$ ipython --no-banner

In [1]: import numpy as np

In [2]: from numpy import linalg as LA

In [3]: np.set_printoptions(suppress=True, linewidth=200)

In [4]: def rnd(a):
   ...:     return np.round(a, 3) + 0
   ...: 

In [5]: X = np.load("case2.npy")

In [6]: print(X)
[[ -5.   -1.   -0.1]
 [-21.   -1.1  -1.7]
 [  6.    0.1  -0.8]
 [ -9.    0.5  -1.5]]

In [7]: print(np.argsort(-LA.norm(X, axis=0).round(6), kind="stable")[:3])
[0 2 1]

In [8]: x = np.array([1, 0, -3])

In [9]: target = X @ x

In [10]: print(target)
[ -4.7 -15.9   8.4  -4.5]

In [11]: print(rnd(LA.solve(X.T @ X, X.T @ target)))
[ 1.  0. -3.]

In [12]: print(rnd(LA.pinv(X) @ X))
[[1. 0. 0.]
 [0. 1. 0.]
 [0. 0. 1.]]

In [13]: rng = np.random.default_rng(84)

In [14]: target = target + 0.3 * rng.normal(size=4)

In [15]: print(rnd(target))
[ -5.164 -16.009   7.69   -4.187]

In [16]: b, *_ = LA.lstsq(X, target)

In [17]: print([round(float(LA.norm(LA.solve(X.T @ X + lam * np.eye(3), X.T @ target))), 2) for lam in (0, 1, 10, 100)])
[2.81, 2.09, 0.94, 0.65]

In [18]: print(rnd(X.T @ (target - X @ b)))
[0. 0. 0.]

In [19]: M2 = X / LA.norm(X, axis=1, keepdims=True)

In [20]: G = M2 @ M2.T

In [21]: print(rnd(G))
[[ 1.     0.988 -0.972  0.958]
 [ 0.988  1.    -0.977  0.991]
 [-0.972 -0.977  1.    -0.954]
 [ 0.958  0.991 -0.954  1.   ]]

In [22]: print(rnd(LA.norm(M2, axis=1)))
[1. 1. 1. 1.]

In [23]: print(rnd(G[3]))
[ 0.958  0.991 -0.954  1.   ]

In [24]: M2 = np.array([[0, 1], [2, -1], [2, 2]])

In [25]: print(rnd(np.einsum("ik,kj->ji", X, M2)))
[[ -2.2  -5.6  -1.4  -2. ]
 [ -4.2 -23.3   4.3 -12.5]]

In [26]: M2 @ X
ValueError: matmul: Input operand 1 has a mismatch in its core dimension 0, with gufunc signature (n?,k),(k,m?)->(n?,m?) (size 4 is different from 2)


In [27]: print(np.vstack([X, M2.T]).shape)
(6, 3)

In [28]: print(LA.matrix_rank(X @ M2))
2

In [29]: print(rnd(np.einsum("ik,kj->ij", X, M2)))
[[ -2.2  -4.2]
 [ -5.6 -23.3]
 [ -1.4   4.3]
 [ -2.  -12.5]]

In [30]: print(np.einsum("ij->j", X))
[-29.   -1.5  -4.1]

In [31]: print(rnd(np.einsum("ij,ij->i", X, X)))
[ 26.01 445.1   36.65  83.5 ]

In [32]: print(rnd(M2.T @ X.T))
[[ -2.2  -5.6  -1.4  -2. ]
 [ -4.2 -23.3   4.3 -12.5]]
